In [1]: import numpy as np

In [2]: np.set_printoptions(precision=1, suppress=True, linewidth=120)

In [3]: def tidy(a):
   ...:     return np.round(a, 1) + 0
   ...: 

In [4]: M2 = np.array([[0, 0], [1, 3]])

In [5]: X = np.kron(np.eye(2, dtype=int), M2)

In [6]: X
Out[6]: 
array([[0, 0, 0, 0],
       [1, 3, 0, 0],
       [0, 0, 0, 0],
       [0, 0, 1, 3]])

In [7]: np.unique(X.round(6), axis=0).shape
Out[7]: (3, 4)

In [8]: np.allclose(X[:-1].T @ np.linalg.lstsq(X[:-1].T, X[-1])[0], X[-1])
Out[8]: False

In [9]: arr = np.loadtxt("test18.csv", delimiter=",")

In [10]: tidy(arr)
Out[10]: 
array([[-0.3, -0.2, -0.3, -0.9],
       [ 0.8, -0.5,  0.3, -0.3],
       [ 0.4, -0.1, -0.9,  0.2],
       [-0.4, -0.9,  0. ,  0.3]])

In [11]: tidy(np.linalg.det(arr.T))
Out[11]: np.float64(-1.0)

In [12]: tidy(np.linalg.eigvals(arr))
Out[12]: array([ 1. +0.j , -0.7+0.8j, -0.7-0.8j, -1. +0.j ])

In [13]: tidy(np.linalg.eigvals(arr).sum().real)
Out[13]: np.float64(-1.3)

In [14]: tidy(np.poly(arr))
Out[14]: array([ 1. ,  1.3,  0. , -1.3, -1. ])

In [15]: tidy(np.einsum("ij,ji->", arr, arr))
Out[15]: np.float64(1.7)

In [16]: m1 = np.loadtxt("out10.csv", delimiter=",")

In [17]: tidy(m1)
Out[17]: 
array([[-0.3,  0.1, -0.6, -0.4,  0.1],
       [-0.1, -0.2,  0.3, -0.7, -0.7],
       [ 0.8,  0.4, -0.3, -0.4,  0.1],
       [-0.2, -0.1,  0.2, -0.5,  0.7],
       [-0.1,  0.8,  0.5,  0. ,  0. ],
       [ 0.5, -0.5,  0.4,  0. ,  0.2]])

In [18]: x = np.array([-1, 6, 0, -4, 2])

In [19]: rhs = m1 @ x

In [20]: tidy(np.linalg.solve(m1.T @ m1, m1.T @ rhs))
Out[20]: array([-1.,  6.,  0., -4.,  2.])

In [21]: tidy(np.linalg.pinv(m1) @ m1)
Out[21]: 
array([[1., 0., 0., 0., 0.],
       [0., 1., 0., 0., 0.],
       [0., 0., 1., 0., 0.],
       [0., 0., 0., 1., 0.],
       [0., 0., 0., 0., 1.]])

In [22]: rng = np.random.default_rng(5285)

In [23]: rhs = rhs + 0.1 * rng.normal(size=6)

In [24]: tidy(rhs)
Out[24]: array([ 2.9,  0.3,  3. ,  2.7,  4.8, -2.7])

In [25]: c, *_ = np.linalg.lstsq(m1, rhs)

In [26]: tidy(np.linalg.norm(rhs - m1 @ c))
Out[26]: np.float64(0.2)

In [27]: tidy(c)
Out[27]: array([-1. ,  6. , -0.2, -3.9,  1.7])

In [28]: [round(float(np.linalg.norm(np.linalg.solve(m1.T @ m1 + lam * np.eye(5), m1.T @ rhs))), 2) for lam in (0, 1, 10, 100)]
Out[28]: [7.43, 3.72, 0.68, 0.07]

In [29]: tidy(m1.T @ (rhs - m1 @ c))
Out[29]: array([0., 0., 0., 0., 0.])
